$ ipython --no-banner

In [1]: import numpy as np

In [2]: from numpy import linalg as LA

In [3]: np.set_printoptions(precision=3, suppress=True, linewidth=200)

In [4]: X = np.loadtxt("run19.csv", delimiter=",")

In [5]: X
Out[5]: 
array([[-1.,  0.,  1.,  2.,  3.],
       [ 4.,  5.,  6.,  7.,  8.],
       [ 9., 10., 11., 12., 13.],
       [14., 15., 16., 17., 18.],
       [19., 20., 21., 22., 23.],
       [24., 25., 26., 27., 28.]])

In [6]: np.abs(X).max()
Out[6]: np.float64(28.0)

In [7]: print(np.count_nonzero(X))
29

In [8]: X.shape
Out[8]: (6, 5)

In [9]: [round(float(x), 3) for x in LA.svd(X, compute_uv=False)[:3]]
Out[9]: [87.738, 4.129, 0.0]

In [10]: LA.matrix_rank(X, rtol=0.1)
Out[10]: np.int64(1)

In [11]: r = LA.matrix_rank(X)

In [12]: print(r)
2

In [13]: ns = LA.svd(X)[2][r:].T

In [14]: print(np.round(X @ ns, 3) + 0)
[[0. 0. 0.]
 [0. 0. 0.]
 [0. 0. 0.]
 [0. 0. 0.]
 [0. 0. 0.]
 [0. 0. 0.]]

In [15]: print([int(LA.matrix_rank(np.delete(X, i, axis=0))) for i in range(6)])
[2, 2, 2, 2, 2, 2]

In [16]: print(np.allclose(X @ ns, 0))
True

In [17]: np.abs(np.diag(LA.qr(X)[1])) > 1e-9
Out[17]: array([ True,  True, False, False, False])

In [18]: np.unique(X.round(6), axis=0).shape
Out[18]: (6, 5)

In [19]: np.allclose(X[:-1].T @ LA.lstsq(X[:-1].T, X[-1])[0], X[-1])
Out[19]: True

In [20]: LA.lstsq(X[:-1].T, X[-1])[2]
Out[20]: np.int32(2)

In [21]: w1 = np.array([[3, 0], [9, 7], [0, 4], [3, 6], [6, 7]])

In [22]: b = np.array([1, 0])

In [23]: hid = np.maximum(X @ w1 + b, 0)

In [24]: print((hid > 0).astype(int))
[[1 1]
 [1 1]
 [1 1]
 [1 1]
 [1 1]
 [1 1]]

In [25]: LA.matrix_rank(hid)
Out[25]: np.int64(2)

In [26]: (hid > 0).mean(axis=0)
Out[26]: array([1., 1.])

In [27]: basis = np.array([[-3, -2], [-1, -1]])

In [28]: (hid @ basis).round(6).argmax(axis=1)
Out[28]: array([1, 1, 1, 1, 1, 1])

In [29]: w1 @ basis
Out[29]: 
array([[ -9,  -6],
       [-34, -25],
       [ -4,  -4],
       [-15, -12],
       [-25, -19]])

In [30]: W0 = np.loadtxt("test3.csv", delimiter=",")

In [31]: W0
Out[31]: 
array([[0., 0., 1., 0., 0., 0., 0., 0., 0., 0.],
       [0., 1., 0., 0., 0., 0., 0., 0., 0., 0.],
       [0., 0., 0., 0., 0., 0., 1., 0., 0., 0.],
       [0., 0., 0., 1., 0., 0., 0., 0., 0., 0.],
       [0., 0., 0., 0., 0., 0., 0., 0., 1., 0.],
       [0., 0., 0., 0., 1., 0., 0., 0., 0., 0.],
       [0., 0., 0., 0., 0., 0., 0., 1., 0., 0.],
       [0., 0., 0., 0., 0., 1., 0., 0., 0., 0.],
       [1., 0., 0., 0., 0., 0., 0., 0., 0., 0.],
       [0., 0., 0., 0., 0., 0., 0., 0., 0., 1.]])

In [32]: u = np.array([0, 0, 3, 5, 1, 1, 2, 1, 0, 3])

In [33]: other = W0 + np.outer(u, np.eye(10)[1])

In [34]: print(LA.matrix_rank(other - W0))
1

In [35]: np.round(LA.det(other) / LA.det(W0), 3), np.round(1 + LA.solve(W0, u)[1], 3)
Out[35]: (np.float64(1.0), np.float64(1.0))

In [36]: LA.matrix_rank(LA.inv(other) - LA.inv(W0), tol=1e-8)
Out[36]: np.int64(1)
